% ipython --no-banner

In [1]: import numpy as np

In [2]: import numpy.linalg as la

In [3]: np.set_printoptions(precision=2, suppress=True, linewidth=160)

In [4]: rng = np.random.default_rng(61)

In [5]: F = np.eye(3, dtype=int)[rng.permutation(3)]

In [6]: print(F)
[[1 0 0]
 [0 0 1]
 [0 1 0]]

In [7]: print([round(float(la.det(F[:i, :i])), 2) + 0 for i in range(1, 4)])
[1.0, 0.0, -1.0]

In [8]: r0, v = F[0], F[1]

In [9]: print(r0 @ v)
0

In [10]: print(r0 @ r0)
1

In [11]: p = (r0 @ v) / (r0 @ r0) * r0

In [12]: print(round(float(la.norm(r0 + v) ** 2 + la.norm(r0 - v) ** 2), 2))
4.0

In [13]: print(np.outer(r0, v))
[[0 0 1]
 [0 0 0]
 [0 0 0]]

In [14]: print((v - p) @ r0)
0.0

In [15]: B = np.inv(F)
AttributeError: module 'numpy' has no attribute 'inv'


In [16]: B = la.inv(F)

In [17]: print(round(la.cond(F), 2))
1.0

In [18]: print(B)
[[1. 0. 0.]
 [0. 0. 1.]
 [0. 1. 0.]]

In [19]: print(np.round(la.slogdet(F)[0], 2))
-1.0

In [20]: print(np.round(la.det(F) * la.det(B), 2))
1.0

In [21]: print(F @ B)
[[1. 0. 0.]
 [0. 1. 0.]
 [0. 0. 1.]]

In [22]: ang = np.radians(72)

In [23]: R = np.eye(3)

In [24]: R[2, 2] = R[0, 0] = np.cos(ang)

In [25]: R[2, 0], R[0, 2] = -np.sin(ang), np.sin(ang)

In [26]: print(R)
[[ 0.31  0.    0.95]
 [ 0.    1.    0.  ]
 [-0.95  0.    0.31]]

In [27]: B = F @ R.T

In [28]: print(np.allclose(la.norm(F, axis=1), la.norm(B, axis=1)))
True

In [29]: print(np.abs(B - F).max(axis=0))
[0.95 0.   0.95]

In [30]: print(la.svd(F, compute_uv=False), la.svd(B, compute_uv=False))
[1. 1. 1.] [1. 1. 1.]

In [31]: feats = np.arange(9).reshape(3, 3) + -2

In [32]: print(feats)
[[-2 -1  0]
 [ 1  2  3]
 [ 4  5  6]]

In [33]: # null space of dimension 1

In [34]: U, sig, Vh = la.svd(feats)

In [35]: vecs = Vh[:(sig > 1e-8).sum()]

In [36]: x = feats[1] + 4 * feats[2] + rng.integers(2) * np.eye(3)[2]

In [37]: print(x)
[17. 22. 28.]

In [38]: print(round(la.norm(x - vecs.T @ vecs @ x), 2))
0.41

In [39]: print(la.matrix_rank(np.vstack([feats, x])))
3

In [40]: print(np.allclose(vecs.T @ vecs @ x, x))
False

In [41]: print(vecs.T @ vecs)
[[ 0.83  0.33 -0.17]
 [ 0.33  0.33  0.33]
 [-0.17  0.33  0.83]]

In [42]: print(np.diag(vecs.T @ vecs))
[0.83 0.33 0.83]

In [43]: print(np.allclose(feats[:-1].T @ la.lstsq(feats[:-1].T, feats[-1])[0], feats[-1]))
True

In [44]: print(la.lstsq(feats[:-1].T, feats[-1])[2])
2

In [45]: print(np.unique(feats.round(6), axis=0).shape)
(3, 3)

In [46]: print(np.round(np.trace(la.pinv(feats) @ feats), 2))
2.0

In [47]: print(np.round(feats @ la.pinv(feats) @ feats, 2) + 0)
[[-2. -1.  0.]
 [ 1.  2.  3.]
 [ 4.  5.  6.]]

In [48]: G = feats.T @ feats

In [49]: print(G)
[[21 24 27]
 [24 30 36]
 [27 36 45]]

In [50]: print(np.allclose(G, G.T))
True

In [51]: print(np.diag(G))
[21 30 45]

In [52]: print(np.trace(G), (feats ** 2).sum())
96 96
